% python3 -q
>>> import numpy as np
>>> np.set_printoptions(suppress=True, linewidth=120)
>>> E = np.load("a.npy")
>>> print(E)
[[1 0 0 0 0 0 0]
 [1 0 0 0 0 0 0]
 [2 2 1 0 0 0 0]
 [1 1 1 1 0 0 0]
 [0 0 0 0 2 0 0]
 [1 2 2 1 0 2 0]
 [0 1 1 2 2 1 0]]
>>> Y = E[0, 0] * E[1:] - np.outer(E[1:, 0], E[0])
>>> print(Y)
[[0 0 0 0 0 0 0]
 [0 2 1 0 0 0 0]
 [0 1 1 1 0 0 0]
 [0 0 0 0 2 0 0]
 [0 2 2 1 0 2 0]
 [0 1 1 2 2 1 0]]
>>> print(np.linalg.matrix_rank(Y), np.linalg.matrix_rank(E))
5 6
>>> print(E[:, 0] / E[0, 0])
[1. 1. 2. 1. 0. 1. 0.]
>>> x = np.array([3, 3, 3, 4, 4, 4, 5])
>>> h1 = np.maximum(E @ x, 0)
>>> print(np.maximum(E @ x, 0) - np.maximum(-E @ x, 0))
[ 3  3 15 13  8 27 26]
>>> print(E * (h1 > 1e-9)[:, None])
[[1 0 0 0 0 0 0]
 [1 0 0 0 0 0 0]
 [2 2 1 0 0 0 0]
 [1 1 1 1 0 0 0]
 [0 0 0 0 2 0 0]
 [1 2 2 1 0 2 0]
 [0 1 1 2 2 1 0]]
>>> print(np.round(np.tanh(E @ x), 2))
[1. 1. 1. 1. 1. 1. 1.]
>>> A = np.load("out0.npy")
>>> print(A)
[[ 1  0  1  1  3  0  2]
 [ 1  0  1  1  3  0  2]
 [ 0 -1  0  0  2 -1  1]
 [ 0 -1  0  0  2 -1  1]
 [-1 -2 -1 -1  1 -2  0]]
>>> # row 1 repeats row 0
>>> print(np.abs(np.diag(np.linalg.qr(A)[1])) > 1e-9)
[ True  True False False False]
>>> try:
...     np.linalg.inv(A)
... except np.linalg.LinAlgError as e:
...     print(repr(e))
... 
LinAlgError('Last 2 dimensions of the array must be square')
>>> print(np.allclose(A[:-1].T @ np.linalg.lstsq(A[:-1].T, A[-1])[0], A[-1]))
True
>>> W1 = np.array([[3, -3, 0],
...     [-1, -2, -1],
...     [3, 3, 3],
...     [-1, 1, 2],
...     [-3, 0, -2],
...     [0, -3, -1],
...     [0, 1, -1]])
>>> c = np.array([4, 2, 5])
>>> act = np.maximum(A @ W1 + c, 0)
>>> print((act > 0).astype(int))
[[0 1 1]
 [0 1 1]
 [0 1 1]
 [0 1 1]
 [0 1 1]]
>>> W2 = np.array([[4, 5], [4, 5], [0, 0]])
>>> print((act @ W2).round(6).argmax(axis=1))
[1 1 1 1 1]
>>> print(W1 @ W2)
[[  0   0]
 [-12 -15]
 [ 24  30]
 [  0   0]
 [-12 -15]
 [-12 -15]
 [  4   5]]
>>> Y = A / np.linalg.norm(A, axis=1, keepdims=True)
>>> cov = Y @ Y.T
>>> print(cov[1].round(2) + 0)
[1.   1.   0.76 0.76 0.  ]
>>> Uu, sv, VT = np.linalg.svd(A)
>>> V = VT[:(sv > 1e-8).sum()]
>>> rng = np.random.default_rng(87)
>>> x = A[3] + -3 * A[4] + rng.integers(2) * np.eye(7)[1]
>>> print(x)
[ 3.  6.  3.  3. -1.  5.  1.]
>>> print(np.round(np.diag(V.T @ V), 2))
[0.15 0.33 0.15 0.15 0.65 0.33 0.25]
>>> print(np.round(V.T @ V, 2) + 0)
[[ 0.15  0.17  0.15  0.15  0.1   0.17  0.13]
 [ 0.17  0.33  0.17  0.17 -0.17  0.33  0.  ]
 [ 0.15  0.17  0.15  0.15  0.1   0.17  0.13]
 [ 0.15  0.17  0.15  0.15  0.1   0.17  0.13]
 [ 0.1  -0.17  0.1   0.1   0.65 -0.17  0.38]
 [ 0.17  0.33  0.17  0.17 -0.17  0.33  0.  ]
 [ 0.13  0.    0.13  0.13  0.38  0.    0.25]]
>>> r = np.linalg.matrix_rank(A)
>>> print(r)
2
>>> N = np.linalg.svd(A)[2][r:].T
>>> print(np.round(N @ N.T, 2) + 0)
[[ 0.85 -0.17 -0.15 -0.15 -0.1  -0.17 -0.12]
 [-0.17  0.67 -0.17 -0.17  0.17 -0.33  0.  ]
 [-0.15 -0.17  0.85 -0.15 -0.1  -0.17 -0.13]
 [-0.15 -0.17 -0.15  0.85 -0.1  -0.17 -0.12]
 [-0.1   0.17 -0.1  -0.1   0.35  0.17 -0.38]
 [-0.17 -0.33 -0.17 -0.17  0.17  0.67  0.  ]
 [-0.12  0.   -0.13 -0.12 -0.38  0.    0.75]]
>>> print([int(np.linalg.matrix_rank(np.delete(A, i, axis=0))) for i in range(5)])
[2, 2, 2, 2, 2]
